% python3 -q
>>> import numpy as np
>>> from numpy import linalg as LA
>>> np.set_printoptions(precision=1, suppress=True, linewidth=100, floatmode="fixed")
>>> J = np.load("dump.npy")
>>> print(J)
[[ 3  3 -1 -1]
 [-6  6  2 -2]
 [ 2  2 -1 -1]
 [-4  4  2 -2]]
>>> rng = np.random.default_rng(5)
>>> labels = rng.permutation(4)
>>> print(labels)
[3 1 2 0]
>>> A2 = J[labels][:, labels]
>>> print(round(float(LA.det(A2)), 1), round(float(LA.det(J[labels])), 1))
16.0 -16.0
>>> print(np.trace(A2))
6
>>> print(LA.matrix_rank(J))
4
>>> print(LA.svd(J, compute_uv=False))
[10.9  5.5  0.7  0.4]
>>> print(J - J[0])
[[ 0  0  0  0]
 [-9  3  3 -1]
 [-1 -1  0  0]
 [-7  1  3 -1]]
>>> W1 = np.array([[-1, 2, 1, -3, 2],
...     [1, -1, 2, 3, 1],
...     [-1, -3, -1, 0, -2],
...     [-2, 1, 1, 3, 2]])
>>> c = np.array([0, -1, -2, 1, -1])
>>> hid = np.maximum(J @ W1 + c, 0)
>>> print((hid > 0).astype(int))
[[1 1 1 0 1]
 [1 0 0 1 0]
 [1 1 1 0 1]
 [1 0 0 1 0]]
>>> print((hid > 0).mean(axis=0))
[1.0 0.5 0.5 0.5 0.5]
>>> cent = np.array([[8, -3], [0, 3], [7, -1], [0, -6], [-2, -4]])
>>> print((hid @ cent).round(6).argmax(axis=1))
[0 0 0 0]
>>> feats = np.load("mat.npy")
>>> print(feats)
[[ -1.9  11.9 -15.2]
 [  1.4 -10.4  13.6]
 [  0.7  -4.9   5.8]
 [  1.1  -9.1  11.6]
 [ -1.8  12.1 -15.8]
 [ -1.7  12.8 -16.2]
 [  0.2  -1.8   2.2]
 [ -0.4   3.2  -4.0]
 [ -2.0  13.1 -17.0]
 [  0.0   0.6  -0.7]
 [  0.1  -0.3   0.4]
 [ -0.3   2.6  -3.5]
 [ -0.6   4.9  -6.6]
 [  0.4  -3.6   4.3]
 [ -0.3   2.0  -2.8]
 [ -0.4   3.8  -5.2]
 [  0.4  -3.7   4.6]
 [  0.4  -2.1   2.8]
 [  0.3  -1.0   1.3]
 [ -0.8   6.3  -7.8]
 [  0.3  -2.3   2.9]
 [  0.2  -0.8   0.9]
 [  1.7 -13.2  17.1]
 [ -0.4   2.9  -3.8]]
>>> A2 = np.c_[feats[:, :2] @ np.array([[1, 2], [1, 2]]), np.array([-3, -1, 2, -2, 1, -3, 2, 2, -1, -1, 3, -1, 0, 1, 2, -1, -3, 3, -1, -3, -3, -1, -1, -2])]
>>> print(A2)
[[ 10.0  20.0  -3.0]
 [ -9.0 -18.0  -1.0]
 [ -4.2  -8.4   2.0]
 [ -8.0 -16.0  -2.0]
 [ 10.3  20.6   1.0]
 [ 11.1  22.2  -3.0]
 [ -1.6  -3.2   2.0]
 [  2.8   5.6   2.0]
 [ 11.1  22.2  -1.0]
 [  0.6   1.2  -1.0]
 [ -0.2  -0.4   3.0]
 [  2.3   4.6  -1.0]
 [  4.3   8.6   0.0]
 [ -3.2  -6.4   1.0]
 [  1.7   3.4   2.0]
 [  3.4   6.8  -1.0]
 [ -3.3  -6.6  -3.0]
 [ -1.7  -3.4   3.0]
 [ -0.7  -1.4  -1.0]
 [  5.5  11.0  -3.0]
 [ -2.0  -4.0  -3.0]
 [ -0.6  -1.2  -1.0]
 [-11.5 -23.0  -1.0]
 [  2.5   5.0  -2.0]]
>>> print(LA.matrix_rank(A2))
2
>>> print(np.round(LA.norm(A2 - feats @ LA.lstsq(feats, A2)[0], axis=0), 1) + 0)
[0.0 0.0 9.1]
>>> print(LA.matrix_rank(np.c_[feats, A2]))
4
>>> d = LA.norm(A2[:, None] - A2[None], axis=-1)
>>> print(LA.norm(A2 - A2.mean(axis=0), axis=1))
[20.7 22.0 11.5 19.8 21.3 23.1  5.9  5.1 23.0  0.7  4.1  3.4  7.8  9.1  3.2  5.8  9.5  6.6  3.4
 10.8  6.8  3.2 27.5  4.1]
>>> print(d[0].round(6).argsort(kind="stable")[:4])
[0 5 8 4]
>>> print((d + 1e9 * np.eye(24)).round(6).argmin(axis=1))
[ 5  3 13  1  8  8 17 14  5 21  6 23 15  2  7 12 20  6 21 12 16 18  1 11]
>>> print(d[:5, :5])
[[ 0.0 42.5 32.1 40.3  4.1]
 [42.5  0.0 11.1  2.4 43.2]
 [32.1 11.1  0.0  9.4 32.4]
 [40.3  2.4  9.4  0.0 41.0]
 [ 4.1 43.2 32.4 41.0  0.0]]
>>> vec = np.array([-1, 1, -3])
>>> target = feats @ vec
>>> print(LA.lstsq(feats, target)[0])
[-1.0  1.0 -3.0]
>>> print(np.round(LA.pinv(feats) @ feats, 1) + 0)
[[1.0 0.0 0.0]
 [0.0 1.0 0.0]
 [0.0 0.0 1.0]]
>>> print(LA.solve(feats.T @ feats, feats.T @ target))
[-1.0  1.0 -3.0]
>>> target = target + 0.1 * rng.normal(size=24)
>>> print(target)
[ 59.4 -52.6 -22.9 -45.0  61.2  63.0  -8.5  15.8  66.1   2.6  -1.7  13.6  25.3 -17.1  10.7  19.7
 -18.0 -10.9  -5.3  30.6 -11.3  -3.8 -66.2  14.8]
>>> c, *_ = LA.lstsq(feats, target)
>>> print([round(float(LA.norm(LA.solve(feats.T @ feats + lam * np.eye(3), feats.T @ target))), 2) for lam in (0, 1, 10, 100)])
[3.32, 3.07, 3.05, 2.96]
>>> print(c)
[-1.1  1.0 -3.0]
>>> mat = np.array([[0.7, 2.1, -22.0, -0.4],
...     [0.3, -0.7, -14.0, -0.9],
...     [0.3, 1.4, -24.0, 0.0],
...     [-0.3, 3.4, 10.0, -0.2]])
>>> labels = rng.permutation(4)
>>> print(labels)
[0 3 2 1]
>>> A2 = mat[labels][:, labels]
>>> print(np.sort(np.abs(LA.eigvals(A2))))
[ 0.5  2.0  2.0 22.9]
>>> print(A2)
[[  0.7  -0.4 -22.0   2.1]
 [ -0.3  -0.2  10.0   3.4]
 [  0.3   0.0 -24.0   1.4]
 [  0.3  -0.9 -14.0  -0.7]]
>>> A2 = np.array([[-4, -6, 5], [-6, -7, -5], [-5, 5, -1], [8, -9, -8]])
>>> print(A2.T @ mat.T)
[[  91.4   65.8  110.4  -70.8]
 [-125.3  -58.8 -131.6   29.8]
 [  18.2   26.2   18.5  -26.9]]
>>> print(np.einsum("ik,kj->ji", mat, A2))
[[  91.4   65.8  110.4  -70.8]
 [-125.3  -58.8 -131.6   29.8]
 [  18.2   26.2   18.5  -26.9]]
>>> print(LA.matrix_rank(mat @ A2))
3
>>> print(np.einsum("ik,kj->ij", mat, A2))
[[  91.4 -125.3   18.2]
 [  65.8  -58.8   26.2]
 [ 110.4 -131.6   18.5]
 [ -70.8   29.8  -26.9]]
>>> print(np.einsum("ij->j", mat))
[  1.0   6.2 -50.0  -1.5]
>>> vec = np.array([-2, -5, 0, -3])
>>> h1 = np.maximum(mat @ vec, 0)
>>> print(mat * (h1 > 1e-9)[:, None])
[[  0.0   0.0  -0.0  -0.0]
 [  0.3  -0.7 -14.0  -0.9]
 [  0.0   0.0  -0.0   0.0]
 [ -0.0   0.0   0.0  -0.0]]
>>> print(h1)
[0.0 5.6 0.0 0.0]
>>> print(np.maximum(mat @ vec, 0) - np.maximum(-mat @ vec, 0))
[-10.7   5.6  -7.6 -15.8]
>>> print(np.maximum(mat @ (3 * vec), 0))
[ 0.0 16.8  0.0  0.0]
>>> print(np.tanh(mat @ vec))
[-1.0  1.0 -1.0 -1.0]
>>> u, r1 = mat[3], mat[0]
>>> print(round(float(u @ u), 1))
111.7
>>> print(round(float(u @ r1), 1))
-213.0
>>> p = (u @ r1) / (u @ u) * u
>>> print(np.round(LA.norm(u + r1) ** 2 + LA.norm(u - r1) ** 2, 1))
1201.5
>>> print(LA.matrix_rank(np.outer(u, r1)))
1
>>> print(np.outer(u, r1))
[[  -0.2   -0.6    6.6    0.1]
 [   2.4    7.1  -74.8   -1.4]
 [   7.0   21.0 -220.0   -4.0]
 [  -0.1   -0.4    4.4    0.1]]
>>> print(r1 - p)
[ 0.1  8.6 -2.9 -0.8]
>>> X = np.load("sample2.npy")
>>> print(X)
[[4.0 1.0 1.0 1.0 1.0]
 [1.0 4.0 1.0 1.0 1.0]
 [1.0 1.0 4.0 1.0 1.0]
 [1.0 1.0 1.0 4.0 1.0]
 [1.0 1.0 1.0 1.0 4.0]]
>>> print(X @ np.ones(5))
[8.0 8.0 8.0 8.0 8.0]
>>> print((X @ X)[0])
[20.0 11.0 11.0 11.0 11.0]
>>> print(X @ (-1.0) ** np.arange(5))
[ 4.0 -2.0  4.0 -2.0  4.0]
>>> print(np.sort(np.abs(np.fft.fft(X[0]))), np.sort(LA.svd(X, compute_uv=False)))
[3.0 3.0 3.0 3.0 8.0] [3.0 3.0 3.0 3.0 8.0]
>>> print(np.allclose(X @ X.T, X.T @ X))
True
>>> print(np.fft.fft(X[0]))
[8.0+0.0j 3.0+0.0j 3.0+0.0j 3.0+0.0j 3.0+0.0j]
>>> Lm = LA.cholesky(X)
>>> print(np.diag(Lm) ** 2)
[4.0 3.8 3.6 3.5 3.4]
>>> print(np.round(np.prod(np.diag(Lm)) ** 2, 1), round(LA.det(X), 1))
648.0 648.0
>>> print(np.kron(np.eye(2, dtype=int), X))
[[4.0 1.0 1.0 1.0 1.0 0.0 0.0 0.0 0.0 0.0]
 [1.0 4.0 1.0 1.0 1.0 0.0 0.0 0.0 0.0 0.0]
 [1.0 1.0 4.0 1.0 1.0 0.0 0.0 0.0 0.0 0.0]
 [1.0 1.0 1.0 4.0 1.0 0.0 0.0 0.0 0.0 0.0]
 [1.0 1.0 1.0 1.0 4.0 0.0 0.0 0.0 0.0 0.0]
 [0.0 0.0 0.0 0.0 0.0 4.0 1.0 1.0 1.0 1.0]
 [0.0 0.0 0.0 0.0 0.0 1.0 4.0 1.0 1.0 1.0]
 [0.0 0.0 0.0 0.0 0.0 1.0 1.0 4.0 1.0 1.0]
 [0.0 0.0 0.0 0.0 0.0 1.0 1.0 1.0 4.0 1.0]
 [0.0 0.0 0.0 0.0 0.0 1.0 1.0 1.0 1.0 4.0]]
>>> print(LA.eigvals(X))
[8.0 3.0 3.0 3.0 3.0]
>>> print(np.einsum("ii->", X))
20.0
>>> print(np.einsum("ij,ji->", X, X))
100.0
>>> print(round(float(LA.det(X.T)), 1))
648.0
>>> print(np.poly(X))
[   1.0  -20.0  150.0 -540.0  945.0 -648.0]
>>> arr = np.loadtxt("m.csv", delimiter=",")
>>> print(arr.round(1) + 0)
[[-0.1  2.2  2.1]
 [ 0.1 -2.9 -0.9]
 [-0.1  2.3 -2.0]
 [ 0.0 -1.3 -2.7]
 [ 0.1 -2.0  2.2]
 [ 0.1 -1.9  2.3]
 [ 0.1 -1.6  2.5]
 [-0.2  2.9 -0.7]
 [ 0.1 -0.1  3.0]
 [ 0.0 -0.8 -2.9]
 [ 0.2 -2.9  0.9]
 [ 0.1 -3.0  0.3]
 [-0.1  0.8 -2.9]
 [ 0.0 -1.0 -2.8]
 [-0.1 -0.1 -3.0]
 [-0.1  2.6  1.5]
 [ 0.1 -1.1  2.8]
 [ 0.1 -2.3 -1.9]
 [ 0.0 -1.0 -2.8]
 [-0.1  3.0  0.3]
 [ 0.0 -1.3 -2.7]]
>>> print(LA.matrix_rank(arr, rtol=0.1))
2
>>> print([round(float(x), 1) for x in LA.svd(arr, compute_uv=False)[:3]])
[10.3, 9.1, 0.0]
>>> print(round(LA.norm(arr, 2) / LA.norm(arr), 1))
0.7
>>> ang = np.radians(36)
>>> R = np.eye(3)
>>> R[1, 1] = R[0, 0] = np.cos(ang)
>>> R[1, 0], R[0, 1] = -np.sin(ang), np.sin(ang)
>>> print(R)
[[ 0.8  0.6  0.0]
 [-0.6  0.8  0.0]
 [ 0.0  0.0  1.0]]
>>> A2 = arr @ R.T
>>> print(np.abs(A2 - arr).max(axis=0))
[1.8 0.5 0.0]
>>> print(np.round(LA.det(R), 1), round(float(np.trace(R)), 1))
1.0 2.6
>>> print(np.allclose(LA.norm(arr, axis=1), LA.norm(A2, axis=1)))
True
